$ python3 -q
>>> import numpy as np
>>> np.set_printoptions(suppress=True, linewidth=200)
>>> rnd = lambda a: np.round(a, 1) + 0
>>> Y = np.array([[2, 2, 2, 0, 1, 1],
...     [2, 0, 1, 0, 2, 0],
...     [0, 0, 2, 2, 0, 0],
...     [2, 2, 2, 1, 0, 1],
...     [1, 1, 0, 0, 1, 0],
...     [1, 1, 1, 0, 1, 1]])
>>> J = Y - Y.T
>>> print(J)
[[ 0  0  2 -2  0  0]
 [ 0  0  1 -2  1 -1]
 [-2 -1  0  0  0 -1]
 [ 2  2  0  0  0  1]
 [ 0 -1  0  0  0 -1]
 [ 0  1  1 -1  1  0]]
>>> print((J - J.T) / 2)
[[ 0.  0.  2. -2.  0.  0.]
 [ 0.  0.  1. -2.  1. -1.]
 [-2. -1.  0.  0.  0. -1.]
 [ 2.  2.  0.  0.  0.  1.]
 [ 0. -1.  0.  0.  0. -1.]
 [ 0.  1.  1. -1.  1.  0.]]
>>> print(np.allclose(J, J.T))
False
>>> print(rnd(np.linalg.det(J)))
4.0
>>> vec = np.array([2, -1, 2, 2, -1, -1])
>>> print((J @ vec).argmax())
4
>>> print(J * vec)
[[ 0  0  4 -4  0  0]
 [ 0  0  2 -4 -1  1]
 [-4  1  0  0  0  1]
 [ 4 -2  0  0  0 -1]
 [ 0  1  0  0  0  1]
 [ 0 -1  2 -2 -1  0]]
>>> print(J @ (2 * vec))
[ 0 -4 -4  2  4 -4]
>>> print(J @ np.eye(6)[0])
[ 0.  0. -2.  2.  0.  0.]
>>> print((J * vec).sum(axis=1))
[ 0 -2 -2  1  2 -2]
>>> rng = np.random.default_rng(50)
>>> idx = rng.permutation(6)
>>> print(idx)
[2 4 3 0 1 5]
>>> Y = J[idx][:, idx]
>>> print(rnd(np.linalg.det(Y)), rnd(np.linalg.det(J[idx])))
4.0 -4.0
>>> print(rnd(np.sort(np.abs(np.linalg.eigvals(Y)))))
[0.4 0.4 1.3 1.3 4.  4. ]
>>> print(np.trace(Y))
0
>>> cov = J.T @ J
>>> print(rnd(np.linalg.svd(J, compute_uv=False) ** 2))
[16.2 16.2  1.7  1.7  0.1  0.1]
>>> print(np.linalg.matrix_rank(cov))
6
>>> M = np.load("layer10.npy")
>>> print(M)
[[ 1.   2.   1.7 -0.1 -0.1  2.4]
 [-2.  -4.3 -3.2  0.   0.1 -5.4]
 [ 3.1  5.7  4.3  0.1 -0.1  7. ]
 [ 4.   8.1  6.   0.1  0.  10.2]
 [ 1.2  2.7  1.9 -0.1 -0.2  3.5]
 [-2.5 -5.  -3.7  0.1  0.1 -6.1]
 [-3.4 -6.4 -5.   0.1  0.2 -8.2]
 [ 0.9  1.3  1.   0.1  0.1  1.7]
 [ 4.9  9.5  7.3  0.   0.1 12. ]
 [ 2.   3.6  3.   0.1  0.   4.8]
 [ 3.7  7.5  5.7  0.1  0.2  9.2]
 [-1.8 -3.9 -2.7  0.1  0.  -4.9]
 [ 0.9  1.7  1.3 -0.4  0.   2.2]
 [-1.3 -2.8 -2.1 -0.3 -0.1 -3.6]
 [ 2.5  5.   4.   0.1  0.1  6.4]
 [-1.6 -2.8 -2.1 -0.1  0.  -3.7]
 [-0.2 -0.1 -0.1 -0.1 -0.1 -0.2]
 [ 1.3  2.6  2.   0.   0.   3.3]
 [ 5.9 11.8  8.8  0.2 -0.1 14.9]
 [ 0.  -0.1 -0.2  0.1  0.1 -0.2]
 [-3.1 -6.2 -4.7  0.  -0.1 -7.8]
 [ 1.1  2.4  1.7  0.  -0.1  2.7]
 [ 0.5  1.1  0.9  0.   0.1  1.5]
 [ 0.4  0.9  0.8 -0.1 -0.1  1. ]
 [-1.9 -3.7 -2.9  0.2  0.2 -4.7]
 [-3.3 -5.9 -4.5  0.1  0.2 -7.5]
 [-0.7 -1.  -0.6  0.2 -0.1 -1.2]
 [-2.9 -5.6 -4.2  0.1 -0.1 -7. ]]
>>> cen = (M - M.mean(axis=0)) / M.std(axis=0)
>>> print(rnd(cen.std(axis=0)))
[1. 1. 1. 1. 1. 1.]
>>> c = np.linalg.lstsq(np.delete(cen, 4, axis=1), cen[:, 4])[0]
>>> print(rnd(c))
[ 1.1  1.5 -1.1  0.4 -1.6]
>>> print(np.abs(c).argmax())
4
>>> print(rnd(1 - np.var(cen[:, 4] - np.delete(cen, 4, axis=1) @ c)))
0.2
>>> K = np.load("case18.npy")
>>> print(rnd(K))
[[ 0.2 -0.1  0.1  0.4]
 [-0.1  0.   0.  -0.1]
 [ 0.1  0.   0.   0.1]
 [ 0.4 -0.1  0.1  0.7]]
>>> Y = np.array([[1, 0, 1], [3, 3, 0]])
>>> basis = np.kron(Y, K)
>>> print(basis.shape)
(8, 12)
>>> print(rnd(basis))
[[ 0.2 -0.1  0.1  0.4  0.   0.   0.   0.   0.2 -0.1  0.1  0.4]
 [-0.1  0.   0.  -0.1  0.   0.   0.   0.  -0.1  0.   0.  -0.1]
 [ 0.1  0.   0.   0.1  0.   0.   0.   0.   0.1  0.   0.   0.1]
 [ 0.4 -0.1  0.1  0.7  0.   0.   0.   0.   0.4 -0.1  0.1  0.7]
 [ 0.8 -0.2  0.2  1.2  0.8 -0.2  0.2  1.2  0.   0.   0.   0. ]
 [-0.2  0.1 -0.1 -0.4 -0.2  0.1 -0.1 -0.4  0.   0.   0.   0. ]
 [ 0.2 -0.1  0.1  0.4  0.2 -0.1  0.1  0.4  0.   0.   0.   0. ]
 [ 1.2 -0.4  0.4  2.1  1.2 -0.4  0.4  2.1  0.   0.   0.   0. ]]
>>> print(rnd(np.linalg.norm(basis, 2)), rnd(np.linalg.norm(Y, 2) * np.linalg.norm(K, 2)))
4.3 4.3
>>> w, V = np.linalg.eigh(K)
>>> print(rnd(w))
[0. 0. 0. 1.]
>>> print(np.unique(w.round(6) + 0, return_counts=True)[1])
[3 1]
>>> print(np.abs(V[:, -1]).round(6).argmax())
3
>>> print(rnd(np.abs(V[:, -1])))
[0.5 0.2 0.2 0.8]
>>> print(rnd(V.T @ V))
[[1. 0. 0. 0.]
 [0. 1. 0. 0.]
 [0. 0. 1. 0.]
 [0. 0. 0. 1.]]
>>> m1 = np.loadtxt("sample15.csv", delimiter=",")
>>> print(m1)
[[-0.9 -0.9  0.9  0.1  1. ]
 [ 1.  -1.  -0.3 -1.   1. ]
 [-0.3 -0.8  1.  -0.8  0.9]
 [ 1.  -1.  -0.5 -0.2 -0.4]
 [-0.9  0.3  0.9  0.   0.5]
 [-0.9  0.3  0.9  0.2 -0.5]
 [-0.5  0.5  0.9 -0.9  0.1]
 [ 0.9 -0.9  0.6 -0.8  0.7]
 [ 0.   0.6  0.5 -0.9  0.7]
 [ 0.4 -0.6 -0.6  0.6  0.3]
 [ 1.  -1.  -0.8 -0.7  1. ]
 [-0.9  0.7  1.  -0.3 -0.9]
 [ 1.  -1.   1.  -1.   1. ]
 [-0.8  0.8  0.9 -0.3 -1. ]
 [ 0.4 -0.9  1.  -1.   0.1]
 [-0.9  1.  -0.9  0.9 -0.9]
 [-1.   0.4  0.2  0.8  0.5]
 [-1.   1.   0.2  0.9 -1. ]
 [ 1.  -1.   1.  -1.   1. ]
 [ 1.  -1.  -1.  -0.8  1. ]
 [ 0.8  0.1  0.9 -0.8 -1. ]]
>>> D = np.linalg.norm(m1[:, None] - m1[None], axis=-1)
>>> print(D[15].round(6).argsort(kind="stable")[:4])
[15 17 16  5]
>>> print(np.linalg.matrix_rank(D ** 2))
7
>>> print((D + 1e9 * np.eye(21)).round(6).argmin(axis=1))
[ 2 10 14  9  5 11  8 12  6  3 19 13 18 11  7 17  4 15 12 10 14]
>>> print(D.shape)
(21, 21)
>>> print(rnd(D[15]))
[3.3 3.9 3.7 3.  2.5 2.1 2.8 3.8 3.  2.4 3.7 2.3 4.3 2.2 3.7 0.  1.9 1.1 4.3 3.8 3.1]
>>> print(np.unravel_index(D.round(6).argmax(), D.shape))
(np.int64(12), np.int64(15))
